% ipython --no-banner

In [1]: import numpy as np

In [2]: import numpy.linalg as la

In [3]: np.set_printoptions(precision=2, suppress=True, linewidth=200)

In [4]: rnd = lambda a: np.round(a, 2) + 0

In [5]: Y = np.array([[1, 1], [1, -1]])

In [6]: rng = np.random.default_rng(985)

In [7]: data = np.kron(Y, np.kron(Y, Y))[rng.permutation(8)][:5]

In [8]: data
Out[8]: 
array([[ 1, -1, -1,  1,  1, -1, -1,  1],
       [ 1,  1, -1, -1, -1, -1,  1,  1],
       [ 1, -1,  1, -1, -1,  1, -1,  1],
       [ 1, -1,  1, -1,  1, -1,  1, -1],
       [ 1,  1,  1,  1, -1, -1, -1, -1]])

In [9]: Y = data / la.norm(data, axis=1)
---------------------------------------------------------------------------
ValueError                                Traceback (most recent call last)
Cell In[9], line 1
----> 1 Y = data / la.norm(data, axis=1)

ValueError: operands could not be broadcast together with shapes (5,8) (5,) 

In [10]: Y = data / la.norm(data, axis=1, keepdims=True)

In [11]: C2 = Y @ Y.T

In [12]: (C2 - 2 * np.eye(5)).round(6).argmax(axis=1)
Out[12]: array([1, 0, 0, 0, 0])

In [13]: rnd(C2[3])
Out[13]: array([0., 0., 0., 1., 0.])

In [14]: np.degrees(np.arccos(np.clip(C2[3, 1], -1, 1)))
Out[14]: np.float64(90.0)

In [15]: np.argwhere(np.triu(np.abs(C2) > 0.95, 1))
Out[15]: array([], shape=(0, 2), dtype=int64)

In [16]: (np.abs(C2) > 0.9).astype(int)
Out[16]: 
array([[1, 0, 0, 0, 0],
       [0, 1, 0, 0, 0],
       [0, 0, 1, 0, 0],
       [0, 0, 0, 1, 0],
       [0, 0, 0, 0, 1]])

In [17]: data.reshape(-1, 2)
Out[17]: 
array([[ 1, -1],
       [-1,  1],
       [ 1, -1],
       [-1,  1],
       [ 1,  1],
       [-1, -1],
       [-1, -1],
       [ 1,  1],
       [ 1, -1],
       [ 1, -1],
       [-1,  1],
       [-1,  1],
       [ 1, -1],
       [ 1, -1],
       [ 1, -1],
       [ 1, -1],
       [ 1,  1],
       [ 1,  1],
       [-1, -1],
       [-1, -1]])

In [18]: data.ravel(order="F")
Out[18]: array([ 1,  1,  1,  1,  1, -1,  1, -1, -1,  1, -1, -1,  1,  1,  1,  1, -1, -1, -1,  1,  1, -1, -1,  1, -1, -1, -1,  1, -1, -1, -1,  1, -1,  1, -1,  1,  1,  1, -1, -1])

In [19]: T = data.reshape(5, 2, -1)

In [20]: T.sum(axis=1)
Out[20]: 
array([[ 2, -2, -2,  2],
       [ 0,  0,  0,  0],
       [ 0,  0,  0,  0],
       [ 2, -2,  2, -2],
       [ 0,  0,  0,  0]])

In [21]: t = np.radians(60)

In [22]: r_ = np.eye(8)

In [23]: r_[6, 6] = r_[5, 5] = np.cos(t)

In [24]: r_[6, 5], r_[5, 6] = -np.sin(t), np.sin(t)

In [25]: rnd(r_)
Out[25]: 
array([[ 1.  ,  0.  ,  0.  ,  0.  ,  0.  ,  0.  ,  0.  ,  0.  ],
       [ 0.  ,  1.  ,  0.  ,  0.  ,  0.  ,  0.  ,  0.  ,  0.  ],
       [ 0.  ,  0.  ,  1.  ,  0.  ,  0.  ,  0.  ,  0.  ,  0.  ],
       [ 0.  ,  0.  ,  0.  ,  1.  ,  0.  ,  0.  ,  0.  ,  0.  ],
       [ 0.  ,  0.  ,  0.  ,  0.  ,  1.  ,  0.  ,  0.  ,  0.  ],
       [ 0.  ,  0.  ,  0.  ,  0.  ,  0.  ,  0.5 ,  0.87,  0.  ],
       [ 0.  ,  0.  ,  0.  ,  0.  ,  0.  , -0.87,  0.5 ,  0.  ],
       [ 0.  ,  0.  ,  0.  ,  0.  ,  0.  ,  0.  ,  0.  ,  1.  ]])

In [26]: Y = data @ r_.T

In [27]: rnd(Y)
Out[27]: 
array([[ 1.  , -1.  , -1.  ,  1.  ,  1.  , -1.37,  0.37,  1.  ],
       [ 1.  ,  1.  , -1.  , -1.  , -1.  ,  0.37,  1.37,  1.  ],
       [ 1.  , -1.  ,  1.  , -1.  , -1.  , -0.37, -1.37,  1.  ],
       [ 1.  , -1.  ,  1.  , -1.  ,  1.  ,  0.37,  1.37, -1.  ],
       [ 1.  ,  1.  ,  1.  ,  1.  , -1.  , -1.37,  0.37, -1.  ]])

In [28]: rnd(np.abs(Y - data).max(axis=0))
Out[28]: array([0.  , 0.  , 0.  , 0.  , 0.  , 1.37, 1.37, 0.  ])

In [29]: rnd(la.det(r_)), np.trace(r_)
Out[29]: (np.float64(1.0), np.float64(7.0))

In [30]: rnd(la.svd(data, compute_uv=False)), rnd(la.svd(Y, compute_uv=False))
Out[30]: (array([2.83, 2.83, 2.83, 2.83, 2.83]), array([2.83, 2.83, 2.83, 2.83, 2.83]))

In [31]: Y = data + rng.integers(-2, 3, (5, 1)) @ rng.integers(-2, 3, (1, 8))

In [32]: Y
Out[32]: 
array([[-1, -1,  0, -1, -1, -2,  1, -1],
       [-1,  1,  0, -3, -3, -2,  3, -1],
       [ 1, -1,  1, -1, -1,  1, -1,  1],
       [ 5, -1, -1,  3,  5,  1, -3,  3],
       [ 5,  1, -1,  5,  3,  1, -5,  3]])

In [33]: rnd(la.svd(Y - data, compute_uv=False))
Out[33]: array([14.83,  0.  ,  0.  ,  0.  ,  0.  ])

In [34]: np.abs(Y - data).sum(axis=1)
Out[34]: array([12, 12,  0, 24, 24])

In [35]: Y - data
Out[35]: 
array([[-2,  0,  1, -2, -2, -1,  2, -2],
       [-2,  0,  1, -2, -2, -1,  2, -2],
       [ 0,  0,  0,  0,  0,  0,  0,  0],
       [ 4,  0, -2,  4,  4,  2, -4,  4],
       [ 4,  0, -2,  4,  4,  2, -4,  4]])

In [36]: Y = data / np.sqrt((data ** 2).mean(axis=1, keepdims=True))

In [37]: Y[4]
Out[37]: array([ 1.,  1.,  1.,  1., -1., -1., -1., -1.])

In [38]: rnd(la.norm(Y, axis=1))
Out[38]: array([2.83, 2.83, 2.83, 2.83, 2.83])

In [39]: la.matrix_rank(data - data.mean(axis=1, keepdims=True))
Out[39]: np.int64(5)

In [40]: K = np.loadtxt("data.csv", delimiter=",")

In [41]: K
Out[41]: 
array([[ 160.11,   38.82,   98.77, -160.13,  120.17,  160.11,   80.69,   18.76,   38.93,  159.2 ],
       [ 160.48,   39.59,  100.68, -161.14,  118.49,  160.34,   80.01,   19.79,   38.46,  160.13],
       [ 160.3 ,   38.2 ,   98.94, -160.85,  120.83,  159.49,   81.4 ,   21.67,   41.71,  160.92],
       [ 160.42,   39.11,  100.88, -160.99,  122.35,  161.98,   82.74,   20.9 ,   41.49,  159.  ],
       [ 160.91,   39.83,   99.51, -159.53,  117.76,  158.59,   78.86,   19.64,   40.07,  159.31],
       [ 160.39,   39.42,  100.8 , -161.9 ,  120.05,  160.17,   80.82,   20.35,   40.5 ,  160.15],
       [ 161.16,   39.28,  100.69, -159.3 ,  120.67,  159.81,   80.47,   19.66,   41.81,  159.74],
       [ 160.49,   40.73,  101.51, -159.05,  121.47,  161.61,   81.67,   18.72,   40.95,  159.03],
       [ 158.23,   40.4 ,  100.65, -161.58,  117.71,  159.02,   80.25,   19.05,   40.62,  159.73],
       [ 158.94,   40.23,  102.26, -160.53,  120.33,  157.18,   79.89,   22.15,   40.16,  159.4 ],
       [ 158.63,   38.87,  100.79, -160.89,  120.54,  158.79,   80.25,   22.11,   38.6 ,  159.51],
       [ 160.27,   39.21,  101.99, -160.09,  120.49,  159.71,   80.52,   19.68,   40.01,  160.35],
       [ 160.02,   40.37,  100.49, -159.7 ,  121.93,  159.2 ,   79.46,   21.7 ,   40.38,  159.67],
       [ 159.55,   40.27,  100.53, -160.43,  121.16,  160.16,   80.17,   19.93,   40.88,  159.35],
       [ 159.46,   40.23,  101.77, -160.46,  120.29,  159.93,   78.66,   19.27,   41.18,  160.08],
       [ 160.62,   41.7 ,  100.72, -157.78,  121.36,  159.49,   78.15,   19.89,   38.57,  159.49],
       [ 159.44,   39.05,  100.71, -159.92,  120.53,  160.33,   79.74,   20.2 ,   40.49,  158.43],
       [ 159.32,   41.81,  101.43, -160.91,  121.08,  159.86,   78.42,   21.59,   39.61,  161.28],
       [ 160.38,   39.39,  101.14, -159.04,  120.89,  159.78,   78.11,   19.68,   40.96,  157.57],
       [ 160.89,   39.53,  101.17, -160.26,  122.19,  161.95,   81.96,   21.35,   38.22,  161.63],
       [ 160.73,   40.8 ,   97.85, -158.68,  120.14,  158.87,   80.76,   21.32,   40.82,  161.62],
       [ 161.14,   38.64,  100.71, -158.36,  119.9 ,  159.27,   81.19,   20.7 ,   39.65,  161.57],
       [ 161.08,   39.82,   99.76, -158.74,  119.74,  160.69,   79.43,   18.66,   40.06,  160.31],
       [ 161.68,   38.21,  102.19, -160.27,  119.63,  160.32,   81.65,   20.25,   39.7 ,  159.49],
       [ 159.57,   41.85,   98.  , -158.81,  117.96,  159.61,   80.62,   19.4 ,   40.35,  159.74],
       [ 158.89,   41.67,  101.3 , -159.92,  120.58,  159.82,   80.68,   20.55,   39.84,  162.84],
       [ 160.48,   41.36,  101.57, -161.32,  120.51,  161.77,   80.88,   18.82,   40.21,  159.14],
       [ 159.49,   40.24,   98.96, -161.38,  120.14,  158.94,   79.93,   19.49,   40.6 ,  160.06],
       [ 159.43,   40.86,  100.3 , -161.04,  121.37,  160.45,   79.71,   19.89,   40.04,  160.23],
       [ 160.38,   40.97,  101.16, -159.98,  119.47,  161.52,   79.44,   18.37,   41.53,  159.79],
       [ 160.12,   39.54,   98.9 , -161.08,  120.68,  159.2 ,   80.84,   20.35,   39.81,  159.6 ],
       [ 160.48,   39.85,   99.84, -158.91,  120.08,  160.4 ,   81.45,   20.7 ,   39.7 ,  157.19],
       [ 160.57,   40.86,  101.02, -160.31,  120.58,  162.36,   79.34,   20.08,   38.4 ,  161.41],
       [ 160.55,   40.54,   99.59, -159.63,  121.55,  160.07,   80.62,   19.86,   38.81,  160.18],
       [ 161.42,   39.89,   98.92, -160.26,  119.94,  160.06,   78.94,   17.6 ,   39.28,  161.13],
       [ 159.35,   39.97,   99.47, -161.04,  120.06,  161.47,   80.07,   19.18,   39.06,  159.83],
       [ 160.15,   38.85,  100.42, -158.71,  119.62,  159.81,   79.99,   19.15,   39.45,  158.25],
       [ 159.75,   41.1 ,   97.03, -159.9 ,  119.99,  160.64,   81.26,   18.42,   40.39,  158.03],
       [ 158.79,   41.71,  100.55, -160.17,  118.82,  159.86,   79.35,   20.28,   42.26,  158.69],
       [ 159.4 ,   40.51,   99.06, -159.74,  119.33,  161.64,   80.77,   21.74,   39.41,  159.02],
       [ 159.06,   39.43,  100.89, -160.48,  118.85,  159.9 ,   79.26,   20.06,   41.57,  159.38],
       [ 159.38,   39.52,  100.51, -159.42,  122.1 ,  162.14,   78.79,   19.98,   40.77,  159.41]])

In [42]: Y = K / la.norm(K, axis=1, keepdims=True)

In [43]: C2 = Y @ Y.T

In [44]: rnd(la.norm(Y, axis=1))
Out[44]: array([1., 1., 1., 1., 1., 1., 1., 1., 1., 1., 1., 1., 1., 1., 1., 1., 1., 1., 1., 1., 1., 1., 1., 1., 1., 1., 1., 1., 1., 1., 1., 1., 1., 1., 1., 1., 1., 1., 1., 1., 1., 1.])

In [45]: rnd(C2[28])
Out[45]: array([1., 1., 1., 1., 1., 1., 1., 1., 1., 1., 1., 1., 1., 1., 1., 1., 1., 1., 1., 1., 1., 1., 1., 1., 1., 1., 1., 1., 1., 1., 1., 1., 1., 1., 1., 1., 1., 1., 1., 1., 1., 1.])

In [46]: (C2 - 2 * np.eye(42)).round(6).argmax(axis=1)
Out[46]: array([35,  5, 30, 31,  1, 30, 13, 26,  5, 10,  5, 36, 13, 28, 40, 33, 13, 28, 16, 33, 24, 11, 36, 36, 37, 17, 29, 30, 13, 26, 27, 36, 35, 28, 22,  0, 11, 24, 40, 31, 14, 16])

In [47]: rnd(np.degrees(np.arccos(np.clip(C2[28, 30], -1, 1))))
Out[47]: np.float64(0.41)

In [48]: Ac = (K - K.mean(axis=0)) / K.std(axis=0)

In [49]: rnd(Ac.std(axis=0))
Out[49]: array([1., 1., 1., 1., 1., 1., 1., 1., 1., 1.])

In [50]: np.argwhere(np.abs(Ac) > 2)
Out[50]: 
array([[ 3,  6],
       [ 4,  4],
       [ 8,  0],
       [ 8,  4],
       [ 9,  5],
       [15,  3],
       [20,  2],
       [23,  0],
       [24,  4],
       [25,  9],
       [31,  9],
       [32,  5],
       [34,  7],
       [37,  2],
       [38,  8]])

In [51]: b = la.lstsq(np.delete(Ac, 6, axis=1), Ac[:, 6])[0]

In [52]: rnd(1 - np.var(Ac[:, 6] - np.delete(Ac, 6, axis=1) @ b))
Out[52]: np.float64(0.3)

In [53]: np.abs(b).argmax()
Out[53]: np.int64(6)

In [54]: cent = K[[9, 16]].astype(float)

In [55]: for _ in range(3):
    ...:     idx = la.norm(K[:, None] - cent, axis=-1).argmin(axis=1)
    ...:     cent = np.array([K[idx == j].mean(axis=0) for j in range(2)])
    ...: 

In [56]: idx
Out[56]: array([1, 1, 1, 1, 1, 1, 1, 1, 1, 0, 0, 1, 0, 1, 1, 1, 1, 0, 1, 1, 1, 1, 1, 1, 1, 0, 1, 1, 1, 1, 1, 1, 1, 1, 1, 1, 1, 1, 1, 1, 1, 1])

In [57]: np.bincount(idx)
Out[57]: array([ 5, 37])

In [58]: P = K @ la.solve(K.T @ K, K.T)

In [59]: rnd(P @ K[:, 0])
Out[59]: 
array([160.11, 160.48, 160.3 , 160.42, 160.91, 160.39, 161.16, 160.49, 158.23, 158.94, 158.63, 160.27, 160.02, 159.55, 159.46, 160.62, 159.44, 159.32, 160.38, 160.89, 160.73, 161.14, 161.08, 161.68,
       159.57, 158.89, 160.48, 159.49, 159.43, 160.38, 160.12, 160.48, 160.57, 160.55, 161.42, 159.35, 160.15, 159.75, 158.79, 159.4 , 159.06, 159.38])

In [60]: rnd(np.trace(P))
Out[60]: np.float64(10.0)

In [61]: E = np.load("test4.npy")

In [62]: rnd(E)
Out[62]: 
array([[ 31.02, -27.37, -29.45,  23.37,   1.88,  13.42,  -1.95,  37.07,  58.63,  17.7 ],
       [ 28.27, -25.58, -27.9 ,  21.6 ,   1.53,  11.82,  -1.8 ,  34.44,  54.77,  16.84],
       [ 13.25, -15.27, -18.57,  11.73,  -0.43,   3.47,  -0.91,  19.42,  32.63,  11.5 ],
       [  9.06, -12.11, -15.52,   8.88,  -0.99,   1.35,  -0.63,  14.89,  25.93,   9.69],
       [  4.27,  -8.16, -11.5 ,   5.5 ,  -1.63,  -0.83,  -0.27,   9.32,  17.6 ,   7.22],
       [  4.2 ,  -8.1 , -11.43,   5.45,  -1.64,  -0.86,  -0.27,   9.23,  17.47,   7.17],
       [  1.42,  -5.45,  -8.52,   3.34,  -1.96,  -1.88,  -0.04,   5.6 ,  11.93,   5.33],
       [  0.95,  -4.94,  -7.93,   2.96,  -2.  ,  -2.01,   0.  ,   4.92,  10.88,   4.96],
       [  0.38,  -4.3 ,  -7.17,   2.48,  -2.05,  -2.15,   0.06,   4.07,   9.53,   4.46],
       [ -0.81,  -2.67,  -5.1 ,   1.35,  -2.07,  -2.26,   0.18,   1.99,   6.14,   3.12],
       [ -1.05,  -2.22,  -4.49,   1.07,  -2.04,  -2.21,   0.21,   1.46,   5.21,   2.72],
       [ -1.37,  -1.17,  -2.91,   0.46,  -1.82,  -1.85,   0.25,   0.29,   2.99,   1.69],
       [ -1.37,  -1.16,  -2.9 ,   0.46,  -1.82,  -1.85,   0.25,   0.28,   2.97,   1.68],
       [ -1.37,  -0.98,  -2.58,   0.36,  -1.74,  -1.73,   0.25,   0.1 ,   2.57,   1.47],
       [ -1.28,  -0.61,  -1.9 ,   0.19,  -1.52,  -1.42,   0.24,  -0.21,   1.76,   1.04],
       [ -0.61,  -0.08,  -0.58,   0.01,  -0.71,  -0.53,   0.13,  -0.34,   0.43,   0.26],
       [ -0.14,   0.  ,  -0.11,   0.  ,  -0.17,  -0.11,   0.03,  -0.1 ,   0.08,   0.04],
       [  0.17,  -0.01,   0.12,   0.  ,   0.22,   0.12,  -0.04,   0.13,  -0.08,  -0.03],
       [  1.01,  -0.19,   0.55,  -0.06,   1.62,   0.52,  -0.36,   1.16,  -0.35,   0.03],
       [  1.18,  -0.28,   0.6 ,  -0.13,   2.09,   0.51,  -0.47,   1.52,  -0.42,   0.13],
       [  1.21,  -0.3 ,   0.61,  -0.14,   2.22,   0.5 ,  -0.5 ,   1.61,  -0.44,   0.17],
       [  1.24,  -0.32,   0.62,  -0.16,   2.3 ,   0.49,  -0.52,   1.67,  -0.45,   0.19],
       [  1.3 ,  -0.37,   0.63,  -0.21,   2.58,   0.45,  -0.58,   1.88,  -0.5 ,   0.27],
       [  1.37,  -0.5 ,   0.63,  -0.37,   3.23,   0.26,  -0.75,   2.36,  -0.62,   0.49],
       [  1.38,  -0.51,   0.62,  -0.39,   3.3 ,   0.23,  -0.76,   2.41,  -0.64,   0.52],
       [  1.38,  -0.54,   0.62,  -0.43,   3.44,   0.17,  -0.8 ,   2.51,  -0.67,   0.57],
       [  1.34,  -0.63,   0.59,  -0.6 ,   3.96,  -0.08,  -0.93,   2.87,  -0.8 ,   0.79],
       [ -0.26,  -0.98,   0.14,  -2.38,   7.2 ,  -2.97,  -1.78,   4.68,  -2.39,   2.5 ],
       [ -1.79,  -0.99,  -0.14,  -3.63,   8.74,  -5.06,  -2.2 ,   5.25,  -3.64,   3.48],
       [ -4.02,  -0.85,  -0.46,  -5.32,  10.44,  -7.85,  -2.67,   5.64,  -5.42,   4.65],
       [ -6.55,  -0.59,  -0.74,  -7.14,  12.02, -10.86,  -3.12,   5.78,  -7.44,   5.79],
       [ -7.3 ,  -0.5 ,  -0.82,  -7.66,  12.44, -11.72,  -3.24,   5.78,  -8.03,   6.11],
       [ -9.5 ,  -0.2 ,  -1.02,  -9.18,  13.59, -14.22,  -3.56,   5.71,  -9.78,   6.98],
       [ -9.57,  -0.19,  -1.02,  -9.23,  13.62, -14.3 ,  -3.57,   5.71,  -9.84,   7.01],
       [-10.38,  -0.07,  -1.09,  -9.79,  14.02, -15.2 ,  -3.68,   5.66, -10.48,   7.32],
       [-12.47,   0.25,  -1.24, -11.2 ,  14.98, -17.51,  -3.96,   5.49, -12.15,   8.08],
       [-12.89,   0.32,  -1.27, -11.49,  15.16, -17.96,  -4.01,   5.44, -12.48,   8.22],
       [-27.72,   3.1 ,  -1.91, -21.24,  20.66, -33.62,  -5.61,   2.96, -24.49,  12.83]])

In [63]: Ac = E - E.mean(axis=0)

In [64]: U, sv, Vt = la.svd(Ac, full_matrices=False)

In [65]: np.abs(U[:, 0]).argmax()
Out[65]: np.int64(0)

In [66]: rnd(Vt[0] * np.sign(Vt[0, np.abs(Vt[0]).argmax()]))
Out[66]: array([ 0.38, -0.25, -0.27,  0.32, -0.15,  0.27,  0.02,  0.27,  0.66,  0.09])

In [67]: (np.sign(U[:, 0]) == np.sign(U[0, 0])).astype(int)
Out[67]: array([1, 1, 1, 1, 1, 1, 1, 1, 1, 1, 1, 0, 0, 0, 0, 0, 0, 0, 0, 0, 0, 0, 0, 0, 0, 0, 0, 0, 0, 0, 0, 0, 0, 0, 0, 0, 0, 0])

In [68]: rnd((sv ** 2).sum() ** 2 / (sv ** 4).sum())
Out[68]: np.float64(1.38)

In [69]: np.abs(Vt[0]).argmax()
Out[69]: np.int64(8)
